$ ipython --no-banner

In [1]: import numpy as np

In [2]: from numpy import linalg as LA

In [3]: np.set_printoptions(suppress=True, linewidth=140)

In [4]: tidy = lambda a: np.round(a, 3) + 0

In [5]: Y = np.array([[5, 3, 3],
   ...:     [-1, 5, -5],
   ...:     [-5, -1, -4],
   ...:     [-2, -2, 1],
   ...:     [2, 3, -4],
   ...:     [2, 5, -1]])

In [6]: M = np.block([[np.zeros((6, 6)), Y], [Y.T, np.zeros((3, 3))]])

In [7]: M
Out[7]: 
array([[ 0.,  0.,  0.,  0.,  0.,  0.,  5.,  3.,  3.],
       [ 0.,  0.,  0.,  0.,  0.,  0., -1.,  5., -5.],
       [ 0.,  0.,  0.,  0.,  0.,  0., -5., -1., -4.],
       [ 0.,  0.,  0.,  0.,  0.,  0., -2., -2.,  1.],
       [ 0.,  0.,  0.,  0.,  0.,  0.,  2.,  3., -4.],
       [ 0.,  0.,  0.,  0.,  0.,  0.,  2.,  5., -1.],
       [ 5., -1., -5., -2.,  2.,  2.,  0.,  0.,  0.],
       [ 3.,  5., -1., -2.,  3.,  5.,  0.,  0.,  0.],
       [ 3., -5., -4.,  1., -4., -1.,  0.,  0.,  0.]])

In [8]: U, sig, Vh = LA.svd(M)

In [9]: vecs = Vh[:(sig > 1e-8).sum()]

In [10]: rng = np.random.default_rng(425539)

In [11]: x = M[6] + -1 * M[1] + rng.integers(2) * np.eye(9)[6]

In [12]: x
Out[12]: array([ 5., -1., -5., -2.,  2.,  2.,  2., -5.,  5.])

In [13]: np.allclose(vecs.T @ vecs @ x, x)
Out[13]: True

In [14]: data = np.load("mat.npy")

In [15]: data
Out[15]: 
array([[-0.161,  7.83 ,  8.163, -0.159,  7.764,  3.659, -4.106,  0.464, -8.07 , -4.064],
       [-0.093, -8.244, -8.101, -0.11 , -8.069, -4.31 ,  4.128, -0.381,  8.659,  3.89 ],
       [ 0.382, -3.948, -4.103,  0.568, -3.909, -1.965,  1.862, -0.485,  3.809,  1.657],
       [-0.281,  7.924,  7.723, -0.294,  7.381,  4.2  , -4.261, -0.043, -8.25 , -3.862]])

In [16]: LA.cond(data) > 100
Out[16]: np.False_

In [17]: Y = data / np.sqrt((data ** 2).mean(axis=1, keepdims=True))

In [18]: tidy(Y[0])
Out[18]: array([-0.029,  1.429,  1.489, -0.029,  1.417,  0.668, -0.749,  0.085, -1.472, -0.742])

In [19]: LA.matrix_rank(Y) == LA.matrix_rank(data)
Out[19]: np.True_

In [20]: Z = np.array([[2, 2, 2, 3, -2, 0, -2, 1, -3, -1, 0],
    ...:     [1, 3, 2, 2, -1, 0, 3, -2, 3, 0, -1],
    ...:     [-1, -2, 2, -1, 0, 2, -2, 2, -3, -2, -1],
    ...:     [-3, 0, 2, -3, 1, 2, 1, 1, 0, 0, 1],
    ...:     [3, -3, -2, 1, -2, 3, -2, 1, 1, 1, -3],
    ...:     [-1, 3, -2, -3, 1, -1, -1, 3, -2, -2, 3],
    ...:     [-1, -2, -1, -1, 3, -2, 2, 1, -3, -1, -1],
    ...:     [-2, -1, -2, 2, -1, 3, -3, 2, 1, -1, -2],
    ...:     [1, 3, -3, 0, -3, 0, 3, 1, 2, 2, 0],
    ...:     [2, 1, 1, 0, 3, 0, -1, 1, 0, -2, 3],
    ...:     [1, -3, 1, -3, 2, 0, 3, 2, -1, 3, 2]])

In [21]: W0 = (rng.random((43, 11)) < 0.25) @ Z

In [22]: W0
Out[22]: 
array([[ 3,  5,  4,  5, -3,  0,  1, -1,  0, -1, -1],
       [ 3,  7,  5,  1,  1,  1, -3,  5, -5, -7,  4],
       [-2,  3, -1, -3, -2,  2,  4,  2,  2,  2,  1],
       [-2,  1, -3, -4,  4, -3,  1,  4, -5, -3,  2],
       [ 2, -7, -3,  0, -1,  6, -2,  5,  1,  3, -3],
       [ 2,  1,  1,  0,  3,  0, -1,  1,  0, -2,  3],
       [ 1,  3, -3,  0, -3,  0,  3,  1,  2,  2,  0],
       [ 3, -8,  1, -3,  0,  5, -1,  5, -3,  2, -2],
       [ 3, -3, -2,  1, -2,  3, -2,  1,  1,  1, -3],
       [ 0,  1,  4,  1, -1,  2,  1,  0,  0, -2, -2],
       [ 1,  4, -3,  5, -6,  3, -2,  4,  0,  0, -2],
       [ 3,  5,  4,  5, -3,  0,  1, -1,  0, -1, -1],
       [ 1,  3, -4, -6,  0, -1,  5,  6, -1,  3,  5],
       [-2,  0, -3,  1, -4,  5, -2,  5,  0, -1, -3],
       [ 1,  0,  4,  2, -2,  2, -4,  3, -6, -3, -1],
       [ 2,  2,  0, -1,  0,  2,  0,  4, -1, -2,  2],
       [ 6, -2,  0,  3,  2,  1, -3,  4, -5, -3, -1],
       [-1, -2,  2, -1,  0,  2, -2,  2, -3, -2, -1],
       [-5, -1, -1, -7,  3,  4,  0,  8, -2,  0,  4],
       [ 2,  0,  3, -1,  1,  0,  6,  0,  2,  3,  1],
       [-1,  7, -2, -6,  2,  1,  2,  6,  0, -2,  7],
       [-1,  1, -1, -4,  2,  2,  3,  4, -1, -2, -1],
       [-2,  0,  2,  3, -2,  5, -2,  2,  1, -3, -4],
       [-1, -2, -1, -1,  3, -2,  2,  1, -3, -1, -1],
       [-2,  5, -7, -1, -3,  2, -1,  6,  1, -1,  1],
       [ 3, -3, -2,  1, -2,  3, -2,  1,  1,  1, -3],
       [-2, -4,  1, -2,  3,  0,  0,  3, -6, -3, -2],
       [ 3, -1,  3,  0,  0,  0,  1,  3, -4,  2,  2],
       [-1,  0, -2,  3, -3,  3, -2,  7, -6, -3, -4],
       [-1,  0,  5, -4,  2,  2,  7,  1,  2,  3,  2],
       [ 2,  3,  1,  2, -5,  2, -1,  4, -4, -1, -1],
       [-1, -1, -1,  4,  0,  1, -3,  4, -5, -3, -3],
       [ 5,  3, -3,  3, -6,  3,  4,  0,  6,  3, -4],
       [ 6,  1, -4,  1, -2,  3,  0,  3,  3,  1,  0],
       [ 5, -3, -4, -2, -3,  3,  4,  4,  2,  6, -1],
       [ 2, -5, -1, -6,  1,  4, -2,  8, -5,  0,  1],
       [-3,  1,  2,  2, -2,  5, -4,  4, -2, -2, -1],
       [ 5, -7, -1, -3,  6,  1,  2,  5, -3,  1,  1],
       [ 0,  1,  0,  5, -3,  3, -5,  3, -2, -2, -2],
       [ 0,  4,  5, -1,  3,  2,  3,  0,  3, -2,  3],
       [-2, -1, -2,  2, -1,  3, -3,  2,  1, -1, -2],
       [-6, -3, -2, -8,  6,  2,  2,  9, -5, -1,  3],
       [-1,  4, -3, -4, -2,  1,  0,  6, -3, -2,  2]])

In [23]: O, R = LA.qr(W0)

In [24]: tidy(abs(R[0, 0])), tidy(LA.norm(W0[:, 0]))
Out[24]: (np.float64(18.547), np.float64(18.547))

In [25]: tidy(np.abs(np.diag(R)))
Out[25]: array([18.547, 23.001, 18.982, 20.104, 12.597, 14.439, 13.492, 13.318,  4.135,  4.068,  2.136])

In [26]: tidy(O.T @ O)
Out[26]: 
array([[1., 0., 0., 0., 0., 0., 0., 0., 0., 0., 0.],
       [0., 1., 0., 0., 0., 0., 0., 0., 0., 0., 0.],
       [0., 0., 1., 0., 0., 0., 0., 0., 0., 0., 0.],
       [0., 0., 0., 1., 0., 0., 0., 0., 0., 0., 0.],
       [0., 0., 0., 0., 1., 0., 0., 0., 0., 0., 0.],
       [0., 0., 0., 0., 0., 1., 0., 0., 0., 0., 0.],
       [0., 0., 0., 0., 0., 0., 1., 0., 0., 0., 0.],
       [0., 0., 0., 0., 0., 0., 0., 1., 0., 0., 0.],
       [0., 0., 0., 0., 0., 0., 0., 0., 1., 0., 0.],
       [0., 0., 0., 0., 0., 0., 0., 0., 0., 1., 0.],
       [0., 0., 0., 0., 0., 0., 0., 0., 0., 0., 1.]])

In [27]: O.shape, R.shape
Out[27]: ((43, 11), (11, 11))

In [28]: print(np.allclose(R.T @ R, W0.T @ W0))
True

In [29]: Z = W0[[15, 37]].astype(float)

In [30]: for _ in range(4):
    ...:     labels = LA.norm(W0[:, None] - Z, axis=-1).argmin(axis=1)
    ...:     Z = np.array([W0[labels == j].mean(axis=0) for j in range(2)])
    ...: 

In [31]: print(labels)
[0 0 0 1 1 0 0 1 0 0 0 0 0 0 0 0 0 0 1 0 0 0 0 0 0 0 1 0 0 0 0 0 0 0 0 1 0 1 0 0 0 1 0]

In [32]: tidy(Z[1] - Z[0])
Out[32]: array([-1.261, -5.564, -1.039, -4.554,  3.921,  0.546, -0.143,  3.104, -2.814,  0.504,  0.757])

In [33]: np.bincount(labels)
Out[33]: array([35,  8])

In [34]: U, sig, Vh = LA.svd(data)

In [35]: tidy(sig)
Out[35]: array([31.501,  0.892,  0.66 ,  0.51 ])

In [36]: Y = U[:, :1] @ np.diag(sig[:1]) @ Vh[:1]

In [37]: tidy(LA.norm(data - Y) / LA.norm(data))
Out[37]: np.float64(0.039)

In [38]: tidy(np.abs(data - Y).max())
Out[38]: np.float64(0.477)

In [39]: Y = np.c_[W0[:, :7] @ np.array([[2, 0, 2, -2, -2, -2, -1],
    ...:     [-1, 1, -1, 1, -1, 1, 2],
    ...:     [-2, 0, 1, 2, -2, 2, -2],
    ...:     [-1, -2, 0, 2, 0, -2, 0],
    ...:     [-2, 1, 1, -1, 0, -2, 2],
    ...:     [-1, 1, 0, 0, 2, -2, 1],
    ...:     [-2, 0, -2, 0, 0, -1, -1]]), np.array([-1, 0, 2, -1, 2, 2, 3, 3, 2, 2, 1, 2, 3, 2, 1, -2, -3, -3, 2, 2, 0, 2, 1, 2, 1, -2, -1, 2, 0, 3, -1, 3, 0, -1, 0, 2, 2, 3, 1, -1, -1, -3, -1])]

In [40]: Y
Out[40]: 
array([[ -8,  -8,   0,  20, -19,   2,  -8,  -1],
       [ -9,   7,  11,  12, -21,   8,   7,   0],
       [ -8,   9, -18,   1,   7,   7,   4,   2],
       [ -2,  10,  -6, -13,   3,   4,  14,  -1],
       [ 17,  -2,  11, -16,  21, -25,  -4,   2],
       [ -3,   4,   9,  -4,  -7,  -6,   5,   2],
       [  5,   0, -13,  -2,   1,  -2,   2,   3],
       [ 12,   3,  17, -18,  10, -15, -15,   3],
       [ 17,  -4,   9,  -9,   7, -15,  -4,   2],
       [-12,   0,   0,  12,  -5,   4,  -7,   2],
       [ 12,  -9,  -7,  12,   6,  -6,   6,   1],
       [ -8,  -8,   0,  20, -19,   2,  -8,   2],
       [  4,  14, -15, -19,   1,   2,   7,   3],
       [  8,  -1,  -7,   4,  20,  -4,   7,   2],
       [  2,  -4,  12,  12,  -6,   6,  -7,   1],
       [  1,   6,   2,  -4,  -2,  -4,   4,  -2],
       [ 12,  -5,  22, -10,  -8, -23,  -2,  -3],
       [ -1,   2,   6,   2,   4,   4,  -3,  -3],
       [-10,  20,  -7, -10,  21,   7,  15,   2],
       [-15,   3,  -4,  -1, -10,  -4, -12,   2],
       [ -8,  22, -13,  -9,   1,   9,  22,   0],
       [ -9,  13,  -8,  -9,   7,  -2,   8,   2],
       [ -8,  -3,   0,  16,  10,  -2,   1,   1],
       [ -5,   1,  -2,  -7,   2,  -4,   1,   2],
       [ 12,   6, -17,  -4,  17,   0,  23,   1],
       [ 17,  -4,   9,  -9,   7, -15,  -4,  -2],
       [ -6,   3,   4,  -5,   6,   0,  -2,  -1],
       [ -1,  -1,   8,  -1, -11,  -2, -12,   2],
       [  6,  -6,  -3,   7,  12,  -6,   4,   0],
       [-28,  12,  -9,   2,  -4,   5, -10,   3],
       [  7,  -4,  -1,  10,  -5,   4,  -5,  -1],
       [  2,  -8,   4,   7,   7,  -8,   5,   3],
       [ 11,  -6, -10,  -1,  -1, -17,  -6,   0],
       [ 19,   0,   5, -15,   1, -23,   3,  -1],
       [ 18,   1,  -2, -22,   7, -21, -10,   0],
       [ 15,  12,  13, -24,  11,  -7,  -2,   2],
       [ -6,   0,   1,  17,  11,   5,   6,   2],
       [  5,   6,  18, -31,   1, -29,  -6,   3],
       [  7,  -9,   6,  14,   5,  -4,   4,   1],
       [-27,  11,  -2,   9, -10,   3,   3,  -1],
       [  4,  -3,   0,   4,  15,  -6,   8,  -1],
       [-15,  21,  -9, -17,  23,   3,  16,  -3],
       [  7,  11, -11,  -6,   6,  10,  12,  -1]])

In [41]: LA.matrix_rank(np.c_[W0, Y])
Out[41]: np.int64(12)

In [42]: tidy(LA.norm(LA.qr(W0)[0].T @ Y, axis=0) ** 2 / ((Y ** 2).sum(axis=0) + 1e-12))
Out[42]: array([1.   , 1.   , 1.   , 1.   , 1.   , 1.   , 1.   , 0.298])

In [43]: print(tidy(LA.lstsq(W0, Y[:, 0])[0]))
[ 2. -1. -2. -1. -2. -1. -2.  0.  0.  0.  0.]
